$ ipython --no-banner

In [1]: import numpy as np

In [2]: np.set_printoptions(precision=3, suppress=True, linewidth=120)

In [3]: feats = np.load("out19.npy")

In [4]: feats
Out[4]: 
array([[-3,  1,  0,  0],
       [-1, -3,  0,  0],
       [ 0,  0, -3,  1],
       [ 0,  0, -1, -3]])

In [5]: feats.T @ feats
Out[5]: 
array([[10,  0,  0,  0],
       [ 0, 10,  0,  0],
       [ 0,  0, 10,  0],
       [ 0,  0,  0, 10]])

In [6]: feats @ feats.T
Out[6]: 
array([[10,  0,  0,  0],
       [ 0, 10,  0,  0],
       [ 0,  0, 10,  0],
       [ 0,  0,  0, 10]])

In [7]: np.linalg.svd(feats, compute_uv=False)
Out[7]: array([3.162, 3.162, 3.162, 3.162])

In [8]: np.flatnonzero(np.linalg.matrix_power((feats != 0) + (feats.T != 0) + np.eye(4), 4)[2])
Out[8]: array([2, 3])

In [9]: Q = feats.astype(float).copy()

In [10]: for j in range(4):
    ...:     Q[:, j] -= Q[:, :j] @ (Q[:, :j].T @ Q[:, j])
    ...:     Q[:, j] /= np.linalg.norm(Q[:, j])
    ...: 

In [11]: np.round(Q.T @ Q, 3) + 0
Out[11]: 
array([[1., 0., 0., 0.],
       [0., 1., 0., 0.],
       [0., 0., 1., 0.],
       [0., 0., 0., 1.]])

In [12]: Q
Out[12]: 
array([[-0.949,  0.316,  0.   ,  0.   ],
       [-0.316, -0.949,  0.   ,  0.   ],
       [ 0.   ,  0.   , -0.949,  0.316],
       [ 0.   ,  0.   , -0.316, -0.949]])

In [13]: np.einsum("ij,ji->", feats, feats)
Out[13]: np.int64(32)

In [14]: np.poly(feats)
Out[14]: array([  1.,  12.,  56., 120., 100.])

In [15]: np.einsum("ii->", feats)
Out[15]: np.int64(-12)

In [16]: A = np.load("arr.npy")

In [17]: A
Out[17]: 
array([[ 0.926, -0.025,  0.074,  0.123,  0.172, -0.123, -0.123, -0.123,  0.172,  0.074,  0.074,  0.074],
       [-0.025,  0.992,  0.025,  0.041,  0.057, -0.041, -0.041, -0.041,  0.057,  0.025,  0.025,  0.025],
       [ 0.074,  0.025,  0.926, -0.123, -0.172,  0.123,  0.123,  0.123, -0.172, -0.074, -0.074, -0.074],
       [ 0.123,  0.041, -0.123,  0.795, -0.287,  0.205,  0.205,  0.205, -0.287, -0.123, -0.123, -0.123],
       [ 0.172,  0.057, -0.172, -0.287,  0.598,  0.287,  0.287,  0.287, -0.402, -0.172, -0.172, -0.172],
       [-0.123, -0.041,  0.123,  0.205,  0.287,  0.795, -0.205, -0.205,  0.287,  0.123,  0.123,  0.123],
       [-0.123, -0.041,  0.123,  0.205,  0.287, -0.205,  0.795, -0.205,  0.287,  0.123,  0.123,  0.123],
       [-0.123, -0.041,  0.123,  0.205,  0.287, -0.205, -0.205,  0.795,  0.287,  0.123,  0.123,  0.123],
       [ 0.172,  0.057, -0.172, -0.287, -0.402,  0.287,  0.287,  0.287,  0.598, -0.172, -0.172, -0.172],
       [ 0.074,  0.025, -0.074, -0.123, -0.172,  0.123,  0.123,  0.123, -0.172,  0.926, -0.074, -0.074],
       [ 0.074,  0.025, -0.074, -0.123, -0.172,  0.123,  0.123,  0.123, -0.172, -0.074,  0.926, -0.074],
       [ 0.074,  0.025, -0.074, -0.123, -0.172,  0.123,  0.123,  0.123, -0.172, -0.074, -0.074,  0.926]])

In [18]: [round(float(np.linalg.det(A[:i, :i])), 2) + 0 for i in range(1, 13)]
Out[18]: [0.93, 0.92, 0.84, 0.64, 0.24, 0.03, -0.17, -0.38, -0.78, -0.85, -0.93, -1.0]

In [19]: np.round(np.linalg.eigvalsh(A).min(), 3)
Out[19]: np.float64(-1.0)

In [20]: np.all(np.linalg.eigvalsh(A) > 0)
Out[20]: np.False_
